% ipython --no-banner

In [1]: import numpy as np

In [2]: np.set_printoptions(precision=2, suppress=True, linewidth=160, legacy="1.25")

In [3]: rnd = lambda a: np.round(a, 2) + 0

In [4]: E = np.array([[0, 0, 0, 0, 0, 0],
   ...:     [0, 0, 0, 1, 1, 1],
   ...:     [0, 0, 0, 0, 0, 0],
   ...:     [0, 1, 0, 0, 0, 0],
   ...:     [0, 1, 0, 0, 0, 0],
   ...:     [0, 1, 0, 0, 0, 0]])

In [5]: # row 2 repeats row 0

In [6]: U, sv, vt = np.linalg.svd(E)

In [7]: evecs = vt[:(sv > 1e-8).sum()]

In [8]: rng = np.random.default_rng(861641)

In [9]: x = E[5] + 4 * E[3] + rng.integers(2) * np.eye(6)[3]

In [10]: x
Out[10]: array([0., 5., 0., 0., 0., 0.])

In [11]: np.allclose(evecs.T @ evecs @ x, x)
Out[11]: True

In [12]: rnd(evecs.T @ evecs)
Out[12]: 
array([[0.  , 0.  , 0.  , 0.  , 0.  , 0.  ],
       [0.  , 1.  , 0.  , 0.  , 0.  , 0.  ],
       [0.  , 0.  , 0.  , 0.  , 0.  , 0.  ],
       [0.  , 0.  , 0.  , 0.33, 0.33, 0.33],
       [0.  , 0.  , 0.  , 0.33, 0.33, 0.33],
       [0.  , 0.  , 0.  , 0.33, 0.33, 0.33]])

In [13]: rnd(np.linalg.norm(x - evecs.T @ evecs @ x))
Out[13]: 0.0

In [14]: rnd(np.diag(evecs.T @ evecs))
Out[14]: array([0.  , 1.  , 0.  , 0.33, 0.33, 0.33])

In [15]: mat = np.loadtxt("case9.csv", delimiter=",")

In [16]: mat
Out[16]: 
array([[-3.,  1.,  0.,  0.],
       [ 0., -3.,  1.,  0.],
       [ 0.,  0., -3.,  1.],
       [ 0.,  0.,  0., -3.]])

In [17]: # triangular: eigenvalues sit on the diagonal

In [18]: (mat - mat.T) / 2
Out[18]: 
array([[ 0. ,  0.5,  0. ,  0. ],
       [-0.5,  0. ,  0.5,  0. ],
       [ 0. , -0.5,  0. ,  0.5],
       [ 0. ,  0. , -0.5,  0. ]])

In [19]: rnd(np.linalg.det(mat))
Out[19]: 81.0

In [20]: rnd(np.sort(np.abs(np.linalg.eigvals(mat))))
Out[20]: array([3., 3., 3., 3.])

In [21]: (mat + mat.T) / 2
Out[21]: 
array([[-3. ,  0.5,  0. ,  0. ],
       [ 0.5, -3. ,  0.5,  0. ],
       [ 0. ,  0.5, -3. ,  0.5],
       [ 0. ,  0. ,  0.5, -3. ]])

In [22]: rnd(np.abs(np.linalg.eigvals(mat)).max())
Out[22]: 3.0

In [23]: [int(np.linalg.matrix_rank(np.linalg.matrix_power(mat, p))) for p in range(1, 5)]
Out[23]: [4, 4, 4, 4]

In [24]: rnd(np.linalg.matrix_power(mat - np.diag(np.diag(mat)), 4))
Out[24]: 
array([[0., 0., 0., 0.],
       [0., 0., 0., 0.],
       [0., 0., 0., 0.],
       [0., 0., 0., 0.]])
